In [1]: import numpy as np

In [2]: import numpy.linalg as la

In [3]: np.set_printoptions(precision=2, suppress=True, linewidth=120)

In [4]: rnd = lambda a: np.round(a, 2) + 0

In [5]: X = np.load("x.npy")

In [6]: print(X)
[[ 1  0  0]
 [-1  1  0]
 [ 2  1  1]]

In [7]: print(np.einsum("ii->", X))
3

In [8]: print(rnd(la.eigvals(X).sum().real))
3.0

In [9]: print(rnd(la.det(2 * X)), rnd(la.det(X)))
8.0 1.0

In [10]: print(rnd(la.det(X[::-1])))
-1.0

In [11]: print(np.poly(X))
[ 1. -3.  3. -1.]

In [12]: print(np.einsum("ij,ji->", X, X))
3

In [13]: print(rnd(la.eigvals(X)))
[1. 1. 1.]

In [14]: print(rnd(la.det(X.T)))
1.0

In [15]: q, r_ = la.qr(X)

In [16]: print(rnd(q @ r_))
[[ 1.  0.  0.]
 [-1.  1.  0.]
 [ 2.  1.  1.]]

In [17]: print(rnd(np.trace(q @ q.T)))
3.0

In [18]: print(q.shape, r_.shape)
(3, 3) (3, 3)

In [19]: rng = np.random.default_rng(3388)

In [20]: lab = rng.permutation(3)

In [21]: print(lab)
[1 0 2]

In [22]: A2 = X[lab][:, lab]

In [23]: print(A2)
[[ 1 -1  0]
 [ 0  1  0]
 [ 1  2  1]]

In [24]: print(np.allclose(A2, X))
False

In [25]: G = X.T @ X

In [26]: print((X @ X.T).shape)
(3, 3)

In [27]: print(np.diag(G))
[6 2 1]

In [28]: print(la.matrix_rank(G))
3

In [29]: print(rnd(la.eigvalsh(G)[::-1]))
[7.03 1.9  0.08]

In [30]: print(rnd(la.svd(X, compute_uv=False) ** 2))
[7.03 1.9  0.08]

In [31]: hat = np.triu(np.array([[0, 2, 2], [2, 0, 1], [1, 0, 1]]), 1) + np.eye(3)

In [32]: A2 = hat @ X @ la.inv(hat)

In [33]: print(A2)
[[ 3. -2. -2.]
 [ 1.  0. -1.]
 [ 2. -3.  0.]]

In [34]: print(rnd(la.det(A2)))
1.0

In [35]: print(la.matrix_rank(A2))
3

In [36]: print(hat @ X - X @ hat)
[[ 2.  2.  0.]
 [ 2.  3.  2.]
 [ 0. -4. -5.]]

In [37]: A2 = np.array([[2, 1], [0, -1], [2, 2], [1, 2]])

In [38]: C = np.array([[1, 0, 1, 1], [3, 1, 5, 4]])

In [39]: M = A2 @ C + 0.3 * rng.normal(size=(4, 4))

In [40]: print(rnd(M))
[[ 4.99  1.17  7.16  5.42]
 [-3.29 -1.09 -4.93 -3.94]
 [ 7.59  2.07 11.95 10.46]
 [ 6.96  1.75 10.87  9.13]]

In [41]: left, s, Vh = la.svd(M)

In [42]: print(np.argmax(s[:-1] / (s[1:] + 1e-6)) + 1)
1

In [43]: print(rnd(s))
[26.93  0.81  0.27  0.07]

In [44]: A2 = left[:, :1] @ np.diag(s[:1]) @ Vh[:1]

In [45]: print(rnd(la.norm(M - A2, 2)), rnd(s[1]))
0.81 0.81

In [46]: print(la.matrix_rank(M, rtol=0.05))
1

In [47]: data = np.array([[-0.4, -1.1, -0.8], [-1.5, 1.0, -0.5], [0.1, 0.3, 0.4]])

In [48]: print(data)
[[-0.4 -1.1 -0.8]
 [-1.5  1.  -0.5]
 [ 0.1  0.3  0.4]]

In [49]: print(rnd((data + data.T) / 2))
[[-0.4  -1.3  -0.35]
 [-1.3   1.   -0.1 ]
 [-0.35 -0.1   0.4 ]]

In [50]: print(np.allclose(data @ data.T, data.T @ data))
False

In [51]: print(rnd((data - data.T) / 2))
[[ 0.    0.2  -0.45]
 [-0.2   0.   -0.4 ]
 [ 0.45  0.4   0.  ]]

In [52]: print(rnd(la.matrix_power(data, 2)))
[[ 1.73 -0.9   0.55]
 [-0.95  2.5   0.5 ]
 [-0.45  0.31 -0.07]]

In [53]: print(np.allclose(data, data.T))
False

In [54]: A2 = la.inv(data)

In [55]: print(rnd(la.det(data) * la.det(A2)))
1.0

In [56]: print(rnd(data @ A2))
[[1. 0. 0.]
 [0. 1. 0.]
 [0. 0. 1.]]

In [57]: F = np.array([[4, 5, 6, 7, 8], [9, 10, 11, 12, 13], [14, 15, 16, 17, 18]])

In [58]: # rows and columns are dependent

In [59]: left, s, Vh = la.svd(F)

In [60]: V = Vh[:(s > 1e-8).sum()]

In [61]: x0 = F[1] + -2 * F[0] + rng.integers(2) * np.eye(5)[0]

In [62]: print(x0)
[ 1.  0. -1. -2. -3.]

In [63]: print(rnd(np.diag(V.T @ V)))
[0.6 0.3 0.2 0.3 0.6]

In [64]: print(rnd(V.T @ V))
[[ 0.6  0.4  0.2  0.  -0.2]
 [ 0.4  0.3  0.2  0.1  0. ]
 [ 0.2  0.2  0.2  0.2  0.2]
 [ 0.   0.1  0.2  0.3  0.4]
 [-0.2  0.   0.2  0.4  0.6]]

In [65]: print(np.argsort(-la.norm(F, axis=0).round(6), kind="stable")[:3])
[4 3 2]

In [66]: print([round(float(x), 2) for x in la.svd(F, compute_uv=False)[:3]])
[45.73, 1.89, 0.0]

In [67]: print(rnd(la.norm(F, 2) / la.norm(F)))
1.0

In [68]: print(la.matrix_rank(F, rtol=0.1))
1
